$ python3 -q
>>> import numpy as np
>>> np.set_printoptions(suppress=True, linewidth=160)
>>> mat = np.load("run8.npy")
>>> mat.round(2)
array([[-0.7 , -0.35, -0.18,  0.37,  0.47],
       [ 0.03, -0.63,  0.44,  0.35, -0.53],
       [-0.23,  0.11, -0.71,  0.14, -0.64],
       [-0.13, -0.54, -0.17, -0.81, -0.03],
       [ 0.66, -0.41, -0.49,  0.26,  0.29]])
>>> # keeps lengths
>>> x = np.array([2, 2, 0, -3, -2])
>>> a = np.maximum(mat @ x, 0)
>>> np.round(mat.T @ a, 2)
array([-0.3 , -0.56, -0.63, -0.84, -0.43])
>>> np.round(np.tanh(mat @ x), 2)
array([-1.  , -0.83,  0.55,  0.82, -0.68])
>>> a.round(2)
array([0.  , 0.  , 0.62, 1.15, 0.  ])
>>> np.flatnonzero(a > 1e-9)
array([2, 3])
>>> np.round(np.maximum(mat @ x, 0) - np.maximum(-mat @ x, 0), 2)
array([-4.15, -1.19,  0.62,  1.15, -0.84])
>>> rng = np.random.default_rng(212451)
>>> z = rng.permutation(5)
>>> other = mat[:, z] * rng.choice([-1, 1], 5)
>>> other.round(2)
array([[ 0.37,  0.18, -0.47,  0.35, -0.7 ],
       [ 0.35, -0.44,  0.53,  0.63,  0.03],
       [ 0.14,  0.71,  0.64, -0.11, -0.23],
       [-0.81,  0.17,  0.03,  0.54, -0.13],
       [ 0.26,  0.49, -0.29,  0.41,  0.66]])
>>> Uu, _, VT = np.linalg.svd(mat.T @ other)
>>> np.round(np.linalg.lstsq(mat, other)[0], 2) + 0
array([[ 0.,  0.,  0.,  0.,  1.],
       [ 0.,  0.,  0., -1.,  0.],
       [ 0., -1.,  0.,  0.,  0.],
       [ 1.,  0.,  0.,  0.,  0.],
       [ 0.,  0., -1.,  0.,  0.]])
>>> r0 = np.array([-1, -1])
>>> np.round(np.polyval(r0, mat[1]), 2)
array([-1.03, -0.37, -1.44, -1.35, -0.47])
>>> print(np.round(np.cross(mat[1, :3], mat[3, :3]), 2))
[ 0.35 -0.05 -0.1 ]
>>> print(np.round(np.convolve(mat[1], r0), 2))
[-0.03  0.6   0.19 -0.79  0.18  0.53]
>>> X = np.loadtxt("case12.csv", delimiter=",")
>>> X
array([[ 30., -10.,  25.,   0.,  20., -15.,  15.,  25.],
       [-10.,   9., -10.,   0.,  -8.,   6.,  -6., -10.],
       [ 25., -10.,  30.,   0.,  20., -15.,  15.,  25.],
       [  0.,   0.,   0.,   5.,   0.,   0.,   0.,   0.],
       [ 20.,  -8.,  20.,   0.,  21., -12.,  12.,  20.],
       [-15.,   6., -15.,   0., -12.,  14.,  -9., -15.],
       [ 15.,  -6.,  15.,   0.,  12.,  -9.,  14.,  15.],
       [ 25., -10.,  25.,   0.,  20., -15.,  15.,  30.]])
>>> Uu, sigma, VT = np.linalg.svd(X)
>>> print(sigma.round(2))
[118.   5.   5.   5.   5.   5.   5.   5.]
>>> other = Uu[:, :1] @ np.diag(sigma[:1]) @ VT[:1]
>>> round(np.linalg.norm(X - other) / np.linalg.norm(X), 2)
np.float64(0.11)
>>> np.linalg.matrix_rank(X, rtol=0.05)
np.int64(1)
>>> other.round(2)
array([[ 26.11, -10.44,  26.11,   0.  ,  20.88, -15.66,  15.66,  26.11],
       [-10.44,   4.18, -10.44,   0.  ,  -8.35,   6.27,  -6.27, -10.44],
       [ 26.11, -10.44,  26.11,   0.  ,  20.88, -15.66,  15.66,  26.11],
       [  0.  ,   0.  ,   0.  ,   0.  ,   0.  ,   0.  ,   0.  ,   0.  ],
       [ 20.88,  -8.35,  20.88,   0.  ,  16.71, -12.53,  12.53,  20.88],
       [-15.66,   6.27, -15.66,   0.  , -12.53,   9.4 ,  -9.4 , -15.66],
       [ 15.66,  -6.27,  15.66,   0.  ,  12.53,  -9.4 ,   9.4 ,  15.66],
       [ 26.11, -10.44,  26.11,   0.  ,  20.88, -15.66,  15.66,  26.11]])
>>> print(round(np.linalg.norm(X - other, 2), 2), round(float(sigma[1]), 2))
5.0 5.0
>>> np.linalg.matrix_rank(other)
np.int64(1)
>>> (X != 0).astype(int)
array([[1, 1, 1, 0, 1, 1, 1, 1],
       [1, 1, 1, 0, 1, 1, 1, 1],
       [1, 1, 1, 0, 1, 1, 1, 1],
       [0, 0, 0, 1, 0, 0, 0, 0],
       [1, 1, 1, 0, 1, 1, 1, 1],
       [1, 1, 1, 0, 1, 1, 1, 1],
       [1, 1, 1, 0, 1, 1, 1, 1],
       [1, 1, 1, 0, 1, 1, 1, 1]])
>>> np.round(np.sort(np.linalg.eigvals(X).real), 2)
array([  5.,   5.,   5.,   5.,   5.,   5.,   5., 118.])
>>> X @ X
array([[ 3100., -1230.,  3075.,     0.,  2460., -1845.,  1845.,  3075.],
       [-1230.,   517., -1230.,     0.,  -984.,   738.,  -738., -1230.],
       [ 3075., -1230.,  3100.,     0.,  2460., -1845.,  1845.,  3075.],
       [    0.,     0.,     0.,    25.,     0.,     0.,     0.,     0.],
       [ 2460.,  -984.,  2460.,     0.,  1993., -1476.,  1476.,  2460.],
       [-1845.,   738., -1845.,     0., -1476.,  1132., -1107., -1845.],
       [ 1845.,  -738.,  1845.,     0.,  1476., -1107.,  1132.,  1845.],
       [ 3075., -1230.,  3075.,     0.,  2460., -1845.,  1845.,  3100.]])
>>> X.reshape(2, -1)
array([[ 30., -10.,  25.,   0.,  20., -15.,  15.,  25., -10.,   9., -10.,   0.,  -8.,   6.,  -6., -10.,  25., -10.,  30.,   0.,  20., -15.,  15.,  25.,   0.,
          0.,   0.,   5.,   0.,   0.,   0.,   0.],
       [ 20.,  -8.,  20.,   0.,  21., -12.,  12.,  20., -15.,   6., -15.,   0., -12.,  14.,  -9., -15.,  15.,  -6.,  15.,   0.,  12.,  -9.,  14.,  15.,  25.,
        -10.,  25.,   0.,  20., -15.,  15.,  30.]])
>>> X.ravel(order="F")
array([ 30., -10.,  25.,   0.,  20., -15.,  15.,  25., -10.,   9., -10.,   0.,  -8.,   6.,  -6., -10.,  25., -10.,  30.,   0.,  20., -15.,  15.,  25.,   0.,
         0.,   0.,   5.,   0.,   0.,   0.,   0.,  20.,  -8.,  20.,   0.,  21., -12.,  12.,  20., -15.,   6., -15.,   0., -12.,  14.,  -9., -15.,  15.,  -6.,
        15.,   0.,  12.,  -9.,  14.,  15.,  25., -10.,  25.,   0.,  20., -15.,  15.,  30.])
>>> blk = X.reshape(8, 2, -1)
>>> blk[:, 0]
array([[ 30., -10.,  25.,   0.],
       [-10.,   9., -10.,   0.],
       [ 25., -10.,  30.,   0.],
       [  0.,   0.,   0.,   5.],
       [ 20.,  -8.,  20.,   0.],
       [-15.,   6., -15.,   0.],
       [ 15.,  -6.,  15.,   0.],
       [ 25., -10.,  25.,   0.]])
>>> np.einsum("ihd,jhd->hij", blk, blk).shape
(2, 8, 8)
>>> print(blk.sum(axis=1))
[[ 50. -25.  40.  25.]
 [-18.  15. -16. -10.]
 [ 45. -25.  45.  25.]
 [  0.   0.   0.   5.]
 [ 41. -20.  32.  20.]
 [-27.  20. -24. -15.]
 [ 27. -15.  29.  15.]
 [ 45. -25.  40.  30.]]
>>> print(np.swapaxes(blk, 1, 2)[3])
[[0. 0.]
 [0. 0.]
 [0. 0.]
 [5. 0.]]
>>> blk.shape
(8, 2, 4)
>>> x = np.array([2, 2, 3, 3, 2])
>>> np.round(mat @ x, 2)
array([-0.59,  0.11, -3.24, -4.36,  0.38])
>>> np.round(np.einsum("ij,j->i", mat, x), 2)
array([-0.59,  0.11, -3.24, -4.36,  0.38])
>>> np.round((mat * x).sum(axis=1), 2)
array([-0.59,  0.11, -3.24, -4.36,  0.38])
>>> x = np.array([-1, 0, 0, 1, -1, -2, 2, 2])
>>> rhs = X @ x
>>> beta, lr = np.zeros(8), 1 / np.linalg.norm(X, 2) ** 2
>>> for i in range(300):
...     beta -= lr * X.T @ (X @ beta - rhs)
...     if i % 50 == 0: print(i, round(np.linalg.norm(X @ beta - rhs), 2))
... 
0 18.34
50 16.77
100 15.32
150 14.01
200 12.8
250 11.7
>>> round(np.linalg.cond(X), 2)
np.float64(23.6)
